% ipython --no-banner

In [1]: import numpy as np

In [2]: np.set_printoptions(precision=2, suppress=True, linewidth=200)

In [3]: def tidy(a):
   ...:     return np.round(a, 2) + 0
   ...: 

In [4]: W0 = np.arange(12).reshape(3, 4) + -3

In [5]: W0
Out[5]: 
array([[-3, -2, -1,  0],
       [ 1,  2,  3,  4],
       [ 5,  6,  7,  8]])

In [6]: Uu, s, Vt = np.linalg.svd(W0)

In [7]: evecs = Vt[:(s > 1e-8).sum()]

In [8]: rng = np.random.default_rng(4477)

In [9]: x0 = W0[1] + 3 * W0[2] + rng.integers(2) * np.eye(4)[0]

In [10]: x0
Out[10]: array([17., 20., 24., 28.])

In [11]: np.linalg.matrix_rank(np.vstack([W0, x0]))
Out[11]: np.int64(3)

In [12]: np.linalg.lstsq(W0[:-1].T, W0[-1])[2]
Out[12]: np.int32(2)

In [13]: np.unique(W0.round(6), axis=0).shape
Out[13]: (3, 4)

In [14]: tidy(np.linalg.norm(W0, 2) / np.linalg.norm(W0))
Out[14]: np.float64(0.98)

In [15]: print(np.argsort(-np.linalg.norm(W0, axis=0).round(6), kind="stable")[:3])
[3 2 1]

In [16]: M = np.load("test2.npy")

In [17]: tidy(M)
Out[17]: 
array([[ 0.57, -0.34,  0.11, -0.34],
       [-0.34,  0.2 , -0.07,  0.2 ],
       [ 0.11, -0.07,  0.02, -0.07],
       [-0.34,  0.2 , -0.07,  0.2 ]])

In [18]: tidy(M @ np.linalg.pinv(M) @ M)
Out[18]: 
array([[ 0.57, -0.34,  0.11, -0.34],
       [-0.34,  0.2 , -0.07,  0.2 ],
       [ 0.11, -0.07,  0.02, -0.07],
       [-0.34,  0.2 , -0.07,  0.2 ]])

In [19]: np.unique(M.round(6), axis=0).shape
Out[19]: (3, 4)

In [20]: np.abs(np.diag(np.linalg.qr(M)[1])) > 1e-9
Out[20]: array([ True, False, False, False])

In [21]: print(np.allclose(M[:-1].T @ np.linalg.lstsq(M[:-1].T, M[-1])[0], M[-1]))
True

In [22]: tidy(np.trace(np.linalg.pinv(M) @ M))
Out[22]: np.float64(1.0)

In [23]: np.linalg.lstsq(M[:-1].T, M[-1])[2]
Out[23]: np.int32(1)

In [24]: M2 = np.array([[0, 2], [0, -1], [2, 1], [1, 0]])

In [25]: tidy(np.einsum("ik,kj->ji", M, M2))
Out[25]: 
array([[-0.11,  0.07, -0.02,  0.07],
       [ 1.59, -0.95,  0.32, -0.95]])

In [26]: np.linalg.matrix_rank(np.vstack([M, M2.T]))
Out[26]: np.int64(3)

In [27]: tidy(M @ M2)
Out[27]: 
array([[-0.11,  1.59],
       [ 0.07, -0.95],
       [-0.02,  0.32],
       [ 0.07, -0.95]])

In [28]: tidy(M2.T @ M.T)
Out[28]: 
array([[-0.11,  0.07, -0.02,  0.07],
       [ 1.59, -0.95,  0.32, -0.95]])

In [29]: np.vstack([M, M2.T]).shape
Out[29]: (6, 4)

In [30]: print(np.linalg.cond(M) > 100)
True

In [31]: print(np.linalg.matrix_rank(M, rtol=0.1))
1

In [32]: [round(float(x), 2) for x in np.linalg.svd(M, compute_uv=False)[:3]]
Out[32]: [1.0, 0.0, 0.0]

In [33]: np.argsort(-np.linalg.norm(M, axis=0).round(6), kind="stable")[:3]
Out[33]: array([0, 1, 3])

In [34]: X = np.load("mat.npy")

In [35]: print(X)
[[ 1. -1.  0.  3.]
 [-2.  2.  3.  1.]
 [ 0.  0.  3.  3.]
 [ 0.  0.  2.  0.]]

In [36]: rk = np.linalg.matrix_rank(W0)

In [37]: rk
Out[37]: np.int64(2)

In [38]: ns = np.linalg.svd(W0)[2][rk:].T

In [39]: ns.shape
Out[39]: (4, 2)

In [40]: [int(np.linalg.matrix_rank(np.delete(W0, i, axis=0))) for i in range(3)]
Out[40]: [2, 2, 2]

In [41]: [int(np.linalg.matrix_rank(W0[:i])) for i in range(1, len(W0) + 1)]
Out[41]: [1, 2, 2]

In [42]: tidy(ns @ ns.T)
Out[42]: 
array([[ 0.3, -0.4, -0.1,  0.2],
       [-0.4,  0.7, -0.2, -0.1],
       [-0.1, -0.2,  0.7, -0.4],
       [ 0.2, -0.1, -0.4,  0.3]])

In [43]: np.linalg.matrix_rank(W0.T @ W0), np.linalg.matrix_rank(W0 @ W0.T)
Out[43]: (np.int64(2), np.int64(2))

In [44]: Uu, s, Vt = np.linalg.svd(X)

In [45]: evecs = Vt[:(s > 1e-8).sum()]

In [46]: x0 = X[3] + -2 * X[0] + rng.integers(2) * np.eye(4)[0]

In [47]: print(x0)
[-1.  2.  2. -6.]

In [48]: tidy(evecs.T @ evecs)
Out[48]: 
array([[ 0.5, -0.5,  0. ,  0. ],
       [-0.5,  0.5,  0. ,  0. ],
       [ 0. ,  0. ,  1. ,  0. ],
       [ 0. ,  0. ,  0. ,  1. ]])

In [49]: print(np.allclose(evecs.T @ evecs @ x0, x0))
False

In [50]: tidy(np.diag(evecs.T @ evecs))
Out[50]: array([0.5, 0.5, 1. , 1. ])

In [51]: m1 = np.load("sample11.npy")

In [52]: print(m1)
[[ 2.96  0.91  0.04]
 [ 2.92  1.07 -0.02]
 [ 3.09  0.92  0.05]
 [ 3.1   0.82  0.13]
 [ 2.92  0.98 -0.04]
 [-0.05  2.05  2.08]
 [-0.06  1.86  2.17]
 [ 0.09  2.    1.92]
 [-0.02  1.84  1.98]
 [-0.19  2.    1.89]
 [ 2.01  3.08  0.96]
 [ 2.07  3.03  0.93]
 [ 2.03  3.2   1.07]
 [ 1.9   2.93  0.99]
 [ 2.02  2.95  0.93]]

In [53]: d = np.linalg.norm(m1[:, None] - m1[None], axis=-1)

In [54]: np.flatnonzero(d[1] < d.mean() / 2)
Out[54]: array([0, 1, 2, 3, 4])

In [55]: d.mean(axis=1).argmax()
Out[55]: np.int64(6)

In [56]: d[1].round(6).argsort(kind="stable")[:4]
Out[56]: array([1, 4, 0, 2])

In [57]: d.shape
Out[57]: (15, 15)

In [58]: tidy(d[:5, :5])
Out[58]: 
array([[0.  , 0.18, 0.13, 0.19, 0.11],
       [0.18, 0.  , 0.24, 0.34, 0.09],
       [0.13, 0.24, 0.  , 0.13, 0.2 ],
       [0.19, 0.34, 0.13, 0.  , 0.29],
       [0.11, 0.09, 0.2 , 0.29, 0.  ]])

In [59]: (d + 1e9 * np.eye(15)).round(6).argmin(axis=1)
Out[59]: array([ 4,  4,  3,  2,  1,  6,  8,  8,  6,  5, 11, 10, 10, 14, 11])

In [60]: tidy(np.linalg.norm(m1, axis=1))
Out[60]: array([3.1 , 3.11, 3.22, 3.21, 3.08, 2.92, 2.86, 2.77, 2.7 , 2.76, 3.8 , 3.79, 3.94, 3.63, 3.69])

In [61]: f = np.array([1, 0, 3])

In [62]: np.convolve(m1[6], f)
Out[62]: array([-0.06,  1.86,  1.99,  5.58,  6.51])

In [63]: tidy(np.cross(m1[6, :3], m1[11, :3]))
Out[63]: array([-4.85,  4.55, -4.03])

In [64]: tidy(np.correlate(m1[6], m1[11], "full"))
Out[64]: array([-0.06,  1.55,  7.53, 10.43,  4.49])

In [65]: Ac = (m1 - m1.mean(axis=0)) / m1.std(axis=0)

In [66]: print(np.argwhere(np.abs(Ac) > 2))
[]

In [67]: b = np.linalg.lstsq(np.delete(Ac, 1, axis=1), Ac[:, 1])[0]

In [68]: np.abs(b).argmax()
Out[68]: np.int64(1)

In [69]: x0 = np.array([1, 0, 2])

In [70]: y = m1 @ x0

In [71]: print(tidy(np.linalg.pinv(m1) @ m1))
[[1. 0. 0.]
 [0. 1. 0.]
 [0. 0. 1.]]

In [72]: tidy(y)
Out[72]: array([3.04, 2.88, 3.19, 3.36, 2.84, 4.11, 4.28, 3.93, 3.94, 3.59, 3.93, 3.93, 4.17, 3.88, 3.88])

In [73]: tidy(np.linalg.solve(m1.T @ m1, m1.T @ y))
Out[73]: array([1., 0., 2.])

In [74]: tidy(np.linalg.lstsq(m1, y)[0])
Out[74]: array([1., 0., 2.])

In [75]: y = y + 0.02 * rng.normal(size=15)

In [76]: tidy(y)
Out[76]: array([3.01, 2.89, 3.15, 3.34, 2.84, 4.13, 4.27, 3.92, 3.94, 3.59, 3.94, 3.97, 4.17, 3.88, 3.88])

In [77]: b, *_ = np.linalg.lstsq(m1, y)

In [78]: print([round(float(np.linalg.norm(np.linalg.solve(m1.T @ m1 + lam * np.eye(3), m1.T @ y))), 2) for lam in (0, 1, 10, 100)])
[2.22, 1.81, 1.25, 0.7]

In [79]: tidy(m1.T @ (y - m1 @ b))
Out[79]: array([0., 0., 0.])

In [80]: tidy(b)
Out[80]: array([0.99, 0.02, 1.98])
